$ python -q
>>> import numpy as np
>>> np.set_printoptions(suppress=True, linewidth=120)
>>> m1 = np.loadtxt("m.csv", delimiter=",")
>>> m1
array([[5., 0., 0., 4.],
       [0., 5., 4., 0.],
       [0., 4., 5., 0.],
       [4., 0., 0., 5.]])
>>> # symmetric, so the eigenvalues are real
>>> vec = np.array([3, 2, 3, 4])
>>> target = m1 @ vec
>>> target
array([31., 22., 23., 32.])
>>> np.round(np.linalg.solve(m1, target), 3)
array([3., 2., 3., 4.])
>>> np.round(np.linalg.solve(m1.T, m1[2]), 3)
array([0., 0., 1., 0.])
>>> np.round(np.linalg.solve(m1, m1[:, 0]), 3) + 0
array([1., 0., 0., 0.])
>>> np.round(np.linalg.solve(m1, target + m1[:, 3]), 3)
array([3., 2., 3., 5.])
>>> other = np.linalg.inv(m1)
>>> (np.abs(other) > 1e-9).astype(int)
array([[1, 0, 0, 1],
       [0, 1, 1, 0],
       [0, 1, 1, 0],
       [1, 0, 0, 1]])
>>> np.round(m1 @ other, 3) + 0
array([[1., 0., 0., 0.],
       [0., 1., 0., 0.],
       [0., 0., 1., 0.],
       [0., 0., 0., 1.]])
>>> other.round(3)
array([[ 0.556,  0.   ,  0.   , -0.444],
       [ 0.   ,  0.556, -0.444,  0.   ],
       [ 0.   , -0.444,  0.556,  0.   ],
       [-0.444,  0.   ,  0.   ,  0.556]])
>>> round(float(np.linalg.cond(m1)), 3)
9.0
>>> vals, evecs = np.linalg.eigh(m1)
>>> vals.sum(), np.trace(m1)
(np.float64(20.0), np.float64(20.0))
>>> (vals > 1e-8).sum(), (vals < -1e-8).sum()
(np.int64(4), np.int64(0))
>>> np.round(np.linalg.eigvalsh(m1 @ m1), 3)
array([ 1.,  1., 81., 81.])
>>> np.round(evecs.T @ evecs, 3) + 0
array([[1., 0., 0., 0.],
       [0., 1., 0., 0.],
       [0., 0., 1., 0.],
       [0., 0., 0., 1.]])
>>> np.round(evecs.T @ m1 @ evecs, 3) + 0
array([[1., 0., 0., 0.],
       [0., 1., 0., 0.],
       [0., 0., 9., 0.],
       [0., 0., 0., 9.]])
>>> J = np.load("mat.npy")
>>> J.round(3)
array([[ -5.802,  -3.876,  -8.777],
       [ 11.683,   7.052,  10.893],
       [ 14.234,   8.646,  13.763],
       [ -0.517,  -0.573,  -2.831],
       [ -8.684,  -5.678, -12.02 ],
       [ 21.532,  13.208,  21.974],
       [ 10.836,   6.522,   9.94 ],
       [ -7.032,  -4.645, -10.161],
       [ -3.79 ,  -2.618,  -6.513],
       [  3.16 ,   1.725,   1.305],
       [  6.355,   3.722,   4.9  ],
       [  9.5  ,   5.687,   8.437],
       [  6.244,   3.652,   4.774],
       [  6.175,   3.609,   4.697],
       [ -1.062,  -0.914,  -3.445],
       [ -9.083,  -5.927, -12.468],
       [  3.922,   2.201,   2.162],
       [  1.09 ,   0.431,  -1.024]])
>>> z = J[:, 0] > np.median(J[:, 0])
>>> u = J[z].mean(axis=0) - J[~z].mean(axis=0)
>>> ((J - J.mean(axis=0)) @ u > 0).astype(int)
array([0, 1, 1, 0, 0, 1, 1, 0, 0, 0, 1, 1, 1, 1, 0, 0, 1, 0])
>>> (((J - J.mean(axis=0)) @ u > 0) == z).mean()
np.float64(1.0)
>>> vec = np.array([-2, 2, -2])
>>> np.sign((J @ vec).round(6))
array([ 1., -1., -1.,  1.,  1., -1., -1.,  1.,  1., -1., -1., -1., -1., -1.,  1.,  1., -1.,  1.])
>>> other = np.array([[1, 1], [1, -1]])
>>> rng = np.random.default_rng(585)
>>> X = np.kron(other, np.kron(other, other))[rng.permutation(8)][:3]
>>> X
array([[ 1, -1,  1, -1,  1, -1,  1, -1],
       [ 1,  1, -1, -1,  1,  1, -1, -1],
       [ 1, -1, -1,  1,  1, -1, -1,  1]])
>>> # column 4 repeats column 0
>>> other = X + rng.integers(-2, 3, (3, 1)) @ rng.integers(-2, 3, (1, 8))
>>> other
array([[ 3,  1, -3, -5,  5, -5,  3,  1],
       [ 3,  3, -5, -5,  5, -3,  1,  1],
       [ 0, -2,  1,  3, -1,  1, -2,  0]])
>>> np.round(np.linalg.svd(other - X, compute_uv=False), 3) + 0
array([13.416,  0.   ,  0.   ])
>>> other - X
array([[ 2,  2, -4, -4,  4, -4,  2,  2],
       [ 2,  2, -4, -4,  4, -4,  2,  2],
       [-1, -1,  2,  2, -2,  2, -1, -1]])
>>> np.linalg.matrix_rank(other - X, tol=1e-8)
np.int64(1)
>>> G = other.T @ other
>>> np.diag(G)
array([18, 14, 35, 59, 51, 35, 14,  2])
>>> np.allclose(G, G.T)
True
>>> G
array([[ 18,  12, -24, -30,  30, -24,  12,   6],
       [ 12,  14, -20, -26,  22, -16,  10,   4],
       [-24, -20,  35,  43, -41,  31, -16,  -8],
       [-30, -26,  43,  59, -53,  43, -26, -10],
       [ 30,  22, -41, -53,  51, -41,  22,  10],
       [-24, -16,  31,  43, -41,  35, -20,  -8],
       [ 12,  10, -16, -26,  22, -20,  14,   4],
       [  6,   4,  -8, -10,  10,  -8,   4,   2]])
>>> np.linalg.matrix_rank(G)
np.int64(3)
>>> other = X[0, 0] * X[1:] - np.outer(X[1:, 0], X[0])
>>> other
array([[ 0,  2, -2,  0,  0,  2, -2,  0],
       [ 0,  0, -2,  2,  0,  0, -2,  2]])
>>> np.linalg.matrix_rank(other), np.linalg.matrix_rank(X)
(np.int64(2), np.int64(3))
>>> X[:, 0] / X[0, 0]
array([1., 1., 1.])
>>> u = np.array([0, 0, 0])
>>> np.cross(X[0, :3], X[1, :3])
array([0, 2, 2])
>>> np.correlate(X[0], X[1], "full")
array([-1,  0,  1,  0, -1,  0,  1,  0,  1,  0, -1,  0,  1,  0, -1])
>>> np.array([np.convolve(row, u, "same") for row in X])
array([[0, 0, 0, 0, 0, 0, 0, 0],
       [0, 0, 0, 0, 0, 0, 0, 0],
       [0, 0, 0, 0, 0, 0, 0, 0]])
>>> np.polyval(u, X[0])
array([0, 0, 0, 0, 0, 0, 0, 0])
>>> G = X.T @ X
>>> np.round(np.linalg.eigvalsh(G)[::-1], 3) + 0
array([8., 8., 8., 0., 0., 0., 0., 0.])
>>> (X @ X.T).shape
(3, 3)
>>> np.diag(G)
array([3, 3, 3, 3, 3, 3, 3, 3])
>>> G
array([[ 3, -1, -1, -1,  3, -1, -1, -1],
       [-1,  3, -1, -1, -1,  3, -1, -1],
       [-1, -1,  3, -1, -1, -1,  3, -1],
       [-1, -1, -1,  3, -1, -1, -1,  3],
       [ 3, -1, -1, -1,  3, -1, -1, -1],
       [-1,  3, -1, -1, -1,  3, -1, -1],
       [-1, -1,  3, -1, -1, -1,  3, -1],
       [-1, -1, -1,  3, -1, -1, -1,  3]])
>>> F = np.array([[0, 0, 0, 1, 0],
...     [0, 0, 1, 0, 0],
...     [0, 1, 0, 0, 0],
...     [1, 0, 0, 0, 0],
...     [0, 0, 0, 0, 1]])
>>> # symmetric, so the eigenvalues are real
>>> np.round(np.linalg.pinv(F), 3)
array([[0., 0., 0., 1., 0.],
       [0., 0., 1., 0., 0.],
       [0., 1., 0., 0., 0.],
       [1., 0., 0., 0., 0.],
       [0., 0., 0., 0., 1.]])
>>> F @ F.T
array([[1, 0, 0, 0, 0],
       [0, 1, 0, 0, 0],
       [0, 0, 1, 0, 0],
       [0, 0, 0, 1, 0],
       [0, 0, 0, 0, 1]])
>>> F.T @ F
array([[1, 0, 0, 0, 0],
       [0, 1, 0, 0, 0],
       [0, 0, 1, 0, 0],
       [0, 0, 0, 1, 0],
       [0, 0, 0, 0, 1]])
>>> z = rng.permutation(5)
>>> z
array([4, 1, 3, 2, 0])
>>> other = F[z][:, z]
>>> np.allclose(other, F)
False
>>> round(np.linalg.det(other), 3), np.round(np.linalg.det(F[z]), 3)
(np.float64(1.0), np.float64(1.0))
>>> np.trace(other)
np.int64(1)
>>> round(float(np.linalg.eigvalsh(F).min()), 3)
-1.0
>>> other = np.linalg.inv(F)
>>> round(float(np.linalg.slogdet(F)[0]), 3)
1.0
>>> other = np.array([[0, 1, 0, 1, 0],
...     [-2, -2, -2, 1, 2],
...     [-2, -1, 1, -3, 0],
...     [-1, 2, 1, 0, -3]])
>>> K = other.T @ other
>>> K
array([[  9,   4,   1,   4,  -1],
       [  4,  10,   5,   2, -10],
       [  1,   5,   6,  -5,  -7],
       [  4,   2,  -5,  11,   2],
       [ -1, -10,  -7,   2,  13]])
>>> # rows and columns are dependent
>>> left, sig, VT = np.linalg.svd(K)
>>> sig.round(3) + 0
array([26.245, 16.221,  6.07 ,  0.464,  0.   ])
>>> other = left[:, :4] @ np.diag(sig[:4]) @ VT[:4]
>>> round(np.linalg.norm(K - other, 2), 3), round(sig[4], 3)
(np.float64(0.0), np.float64(0.0))
>>> round(np.linalg.norm(K - other) / np.linalg.norm(K), 3)
np.float64(0.0)
>>> other.round(3)
array([[  9.,   4.,   1.,   4.,  -1.],
       [  4.,  10.,   5.,   2., -10.],
       [  1.,   5.,   6.,  -5.,  -7.],
       [  4.,   2.,  -5.,  11.,   2.],
       [ -1., -10.,  -7.,   2.,  13.]])
>>> left, sig, VT = np.linalg.svd(K)
>>> evecs = VT[:(sig > 1e-8).sum()]
>>> vec = K[1] + -2 * K[2] + rng.integers(2) * np.eye(5)[4]
>>> vec
array([ 2.,  0., -7., 12.,  5.])
>>> np.round(np.diag(evecs.T @ evecs), 3)
array([0.992, 0.786, 0.436, 0.786, 0.999])
>>> np.allclose(evecs.T @ evecs @ vec, vec)
False
>>> vals, evecs = np.linalg.eigh(K)
>>> vec = np.array([8, 1, 2, 1, 9])
>>> np.round(np.linalg.eigvalsh(K[1:, 1:]), 3)
array([ 0.027,  0.98 , 13.22 , 25.774])
>>> round(float(vec @ K @ vec / (vec @ vec)), 3), round(vals[0], 3), round(float(vals[-1]), 3)
(8.596, np.float64(-0.0), 26.245)
>>> np.round(evecs * np.abs(vals) @ evecs.T, 3)
array([[  9.,   4.,   1.,   4.,  -1.],
       [  4.,  10.,   5.,   2., -10.],
       [  1.,   5.,   6.,  -5.,  -7.],
       [  4.,   2.,  -5.,  11.,   2.],
       [ -1., -10.,  -7.,   2.,  13.]])
>>> (np.sign(evecs[:, -1].round(6)) == np.sign(evecs[0, -1].round(6))).astype(int)
array([1, 1, 1, 0, 0])
>>> np.linalg.lstsq(K[:-1].T, K[-1])[2]
np.int32(4)
>>> np.abs(np.diag(np.linalg.qr(K)[1])) > 1e-9
array([ True,  True,  True,  True, False])
>>> np.round(K @ np.linalg.pinv(K) @ K, 3)
array([[  9.,   4.,   1.,   4.,  -1.],
       [  4.,  10.,   5.,   2., -10.],
       [  1.,   5.,   6.,  -5.,  -7.],
       [  4.,   2.,  -5.,  11.,   2.],
       [ -1., -10.,  -7.,   2.,  13.]])
>>> np.round(np.trace(np.linalg.pinv(K) @ K), 3)
np.float64(4.0)
>>> arr = np.load("test10.npy")
>>> arr
array([[ 4.,  2.,  5.,  2.],
       [ 5.,  8.,  8.,  4.],
       [ 3.,  1.,  8.,  2.],
       [ 0.,  0.,  0., -3.]])
>>> other = arr[0, 0] * arr[1:] - np.outer(arr[1:, 0], arr[0])
>>> other
array([[  0.,  22.,   7.,   6.],
       [  0.,  -2.,  17.,   2.],
       [  0.,   0.,   0., -12.]])
>>> np.linalg.matrix_rank(other), np.linalg.matrix_rank(arr)
(np.int64(3), np.int64(4))
>>> np.flatnonzero(~other.round(6).any(axis=1))
array([], dtype=int64)
>>> round(np.linalg.det(arr[::-1]), 3)
np.float64(-291.0)
>>> np.kron(np.eye(2, dtype=int), arr)
array([[ 4.,  2.,  5.,  2.,  0.,  0.,  0.,  0.],
       [ 5.,  8.,  8.,  4.,  0.,  0.,  0.,  0.],
       [ 3.,  1.,  8.,  2.,  0.,  0.,  0.,  0.],
       [ 0.,  0.,  0., -3.,  0.,  0.,  0., -0.],
       [ 0.,  0.,  0.,  0.,  4.,  2.,  5.,  2.],
       [ 0.,  0.,  0.,  0.,  5.,  8.,  8.,  4.],
       [ 0.,  0.,  0.,  0.,  3.,  1.,  8.,  2.],
       [ 0.,  0.,  0., -0.,  0.,  0.,  0., -3.]])
>>> np.round(np.linalg.eigvals(arr), 3)
array([13.491,  1.41 ,  5.098, -3.   ])
>>> np.round(np.poly(arr), 3)
array([   1.,  -17.,   35.,  188., -291.])
